$ ipython --no-banner

In [1]: import numpy as np

In [2]: np.set_printoptions(precision=3, suppress=True, linewidth=140)

In [3]: Y = np.array([[2, 0, 2, 1], [1, 2, 1, 1], [2, 0, 1, 3], [1, 1, 3, 2]])

In [4]: arr = np.triu(Y)

In [5]: arr
Out[5]: 
array([[2, 0, 2, 1],
       [0, 2, 1, 1],
       [0, 0, 1, 3],
       [0, 0, 0, 2]])

In [6]: # triangular, det is the product of the diagonal

In [7]: x = np.array([2, -1, 3, -5])

In [8]: a = np.maximum(arr @ x, 0)

In [9]: arr.T @ a
Out[9]: array([10,  0, 10,  5])

In [10]: a
Out[10]: array([5, 0, 0, 0])

In [11]: np.tanh(arr @ x)
Out[11]: array([ 1.   , -0.999, -1.   , -1.   ])

In [12]: np.maximum(arr @ (3 * x), 0)
Out[12]: array([15,  0,  0,  0])

In [13]: arr * (a > 1e-9)[:, None]
Out[13]: 
array([[2, 0, 2, 1],
       [0, 0, 0, 0],
       [0, 0, 0, 0],
       [0, 0, 0, 0]])

In [14]: round(float(np.linalg.norm(arr)), 3)
Out[14]: 5.385

In [15]: np.count_nonzero(arr)
Out[15]: np.int64(9)

In [16]: np.unravel_index(np.abs(arr).argmax(), arr.shape)
Out[16]: (np.int64(2), np.int64(3))

In [17]: arr.sum(axis=1)
Out[17]: array([5, 4, 4, 2])

In [18]: np.abs(arr).max()
Out[18]: np.int64(3)

In [19]: np.linalg.rank(arr)
Traceback (most recent call last):
  Cell In[19], line 1
    np.linalg.rank(arr)
AttributeError: module 'numpy.linalg' has no attribute 'rank'


In [20]: arr - arr[0]
Out[20]: 
array([[ 0,  0,  0,  0],
       [-2,  2, -1,  0],
       [-2,  0, -1,  2],
       [-2,  0, -2,  1]])

In [21]: np.linalg.svd(arr, compute_uv=False)
Out[21]: array([4.398, 2.381, 1.959, 0.39 ])

In [22]: np.diff(arr, axis=0)
Out[22]: 
array([[-2,  2, -1,  0],
       [ 0, -2,  0,  2],
       [ 0,  0, -1, -1]])

In [23]: W0 = np.load("x.npy")

In [24]: W0
Out[24]: 
array([[ 1, -1,  1],
       [ 1,  0,  0],
       [ 1,  1,  1],
       [ 1,  2,  4],
       [ 1,  3,  9]])

In [25]: O, R = np.linalg.qr(W0)

In [26]: O.round(3) + 0
Out[26]: 
array([[-0.447, -0.632,  0.535],
       [-0.447, -0.316, -0.267],
       [-0.447,  0.   , -0.535],
       [-0.447,  0.316, -0.267],
       [-0.447,  0.632,  0.535]])

In [27]: np.abs(np.diag(R))
Out[27]: array([2.236, 3.162, 3.742])

In [28]: np.allclose(R.T @ R, W0.T @ W0)
Out[28]: True

In [29]: np.round(O @ R, 3) + 0
Out[29]: 
array([[ 1., -1.,  1.],
       [ 1.,  0.,  0.],
       [ 1.,  1.,  1.],
       [ 1.,  2.,  4.],
       [ 1.,  3.,  9.]])

In [30]: O.shape, R.shape
Out[30]: ((5, 3), (3, 3))

In [31]: R
Out[31]: 
array([[-2.236, -2.236, -6.708],
       [ 0.   ,  3.162,  6.325],
       [ 0.   ,  0.   ,  3.742]])

In [32]: np.round(O.T @ O, 3) + 0
Out[32]: 
array([[1., 0., 0.],
       [0., 1., 0.],
       [0., 0., 1.]])

In [33]: round(float(np.trace(O @ O.T)), 3)
Out[33]: 3.0
